$ python -q
>>> import numpy as np
>>> np.set_printoptions(precision=3, suppress=True, linewidth=100)
>>> J = np.loadtxt("block19.csv", delimiter=",")
>>> print(J)
[[ 0.  0.  0. -1.  0.  0. -3.  0.  0.  0.  0.]
 [ 0.  0.  0.  0.  0.  0.  0.  0.  1.  0.  0.]
 [ 0.  9.  0. -8. -5. -5.  0.  0.  0.  0.  0.]
 [ 0.  0.  0.  0.  0.  5.  0. -6.  0.  0. -3.]
 [ 0. -4.  0.  0.  0.  0.  0.  0.  7.  1.  0.]
 [ 0.  0.  0. -9.  8.  0.  0.  3.  0. -2.  0.]
 [-7.  0.  0.  0.  9.  0.  0.  0.  0. -3. -6.]
 [ 0.  0.  0.  0.  1.  0.  0.  0.  0.  0. -4.]
 [-8.  0.  3.  8.  0.  0.  0.  3.  0.  0.  0.]
 [ 0.  0.  0.  9.  0.  0.  0.  0.  0.  0.  0.]
 [ 0.  0.  0.  0.  0.  0.  0.  0.  0.  0.  0.]
 [-2.  0.  0.  0.  0.  0.  0.  0.  0.  0.  0.]]
>>> x0 = np.array([0, 1, 1, -1, -1, 1, 1, -1, 1, 1, -2])
>>> target = J @ x0
>>> print(np.round(np.linalg.pinv(J) @ J, 3) + 0)
[[1. 0. 0. 0. 0. 0. 0. 0. 0. 0. 0.]
 [0. 1. 0. 0. 0. 0. 0. 0. 0. 0. 0.]
 [0. 0. 1. 0. 0. 0. 0. 0. 0. 0. 0.]
 [0. 0. 0. 1. 0. 0. 0. 0. 0. 0. 0.]
 [0. 0. 0. 0. 1. 0. 0. 0. 0. 0. 0.]
 [0. 0. 0. 0. 0. 1. 0. 0. 0. 0. 0.]
 [0. 0. 0. 0. 0. 0. 1. 0. 0. 0. 0.]
 [0. 0. 0. 0. 0. 0. 0. 1. 0. 0. 0.]
 [0. 0. 0. 0. 0. 0. 0. 0. 1. 0. 0.]
 [0. 0. 0. 0. 0. 0. 0. 0. 0. 1. 0.]
 [0. 0. 0. 0. 0. 0. 0. 0. 0. 0. 1.]]
>>> print(target)
[-2.  1. 17. 17.  4. -4.  0.  7. -8. -9.  0.  0.]
>>> print(np.round(np.linalg.solve(J.T @ J, J.T @ target), 3) + 0)
[ 0.  1.  1. -1. -1.  1.  1. -1.  1.  1. -2.]
>>> print(np.round(np.linalg.lstsq(J, target)[0], 3) + 0)
[ 0.  1.  1. -1. -1.  1.  1. -1.  1.  1. -2.]
>>> rng = np.random.default_rng(940)
>>> target = target + 0.1 * rng.normal(size=12)
>>> print(target)
[-2.162  1.058 16.885 17.035  3.961 -3.905 -0.07   7.162 -8.112 -8.991 -0.114  0.138]
>>> coef, *_ = np.linalg.lstsq(J, target)
>>> print(coef.round())
[-0.  1.  0. -1. -1.  1.  1. -1.  1.  1. -2.]
>>> print(round(float(np.linalg.norm(target - J @ coef)), 3))
0.114
>>> proj = J @ np.linalg.solve(J.T @ J, J.T)
>>> print(np.allclose(proj @ proj, proj))
True
>>> print(np.diag(proj))
[1. 1. 1. 1. 1. 1. 1. 1. 1. 1. 0. 1.]
>>> print(np.linalg.eigvalsh(proj))
[0. 1. 1. 1. 1. 1. 1. 1. 1. 1. 1. 1.]
>>> M2 = np.c_[J[:, :5] @ np.array([[-1, 1, 3, 0, 4],
...     [-2, -8, -3, -6, 4],
...     [6, -7, -7, 6, 8],
...     [8, 2, 4, 7, -4],
...     [0, -4, -1, 3, -3]]), np.array([0, 0, 0, 2, 1, 2, 1, 3, 0, 0, 0, 0])]
>>> print(M2)
[[  -8.   -2.   -4.   -7.    4.    0.]
 [   0.    0.    0.    0.    0.    0.]
 [ -82.  -68.  -54. -125.   83.    0.]
 [   0.    0.    0.    0.    0.    2.]
 [   8.   32.   12.   24.  -16.    1.]
 [ -72.  -50.  -44.  -39.   12.    2.]
 [   7.  -43.  -30.   27.  -55.    1.]
 [   0.   -4.   -1.    3.   -3.    3.]
 [  90.  -13.  -13.   74.  -40.    0.]
 [  72.   18.   36.   63.  -36.    0.]
 [   0.    0.    0.    0.    0.    0.]
 [   2.   -2.   -6.    0.   -8.    0.]]
>>> print(np.linalg.norm(np.linalg.qr(J)[0].T @ M2, axis=0) ** 2 / ((M2 ** 2).sum(axis=0) + 1e-12))
[1. 1. 1. 1. 1. 1.]
>>> print(np.round(np.linalg.norm(M2 - J @ np.linalg.lstsq(J, M2)[0], axis=0), 3) + 0)
[0. 0. 0. 0. 0. 0.]
>>> print(np.linalg.matrix_rank(M2))
6
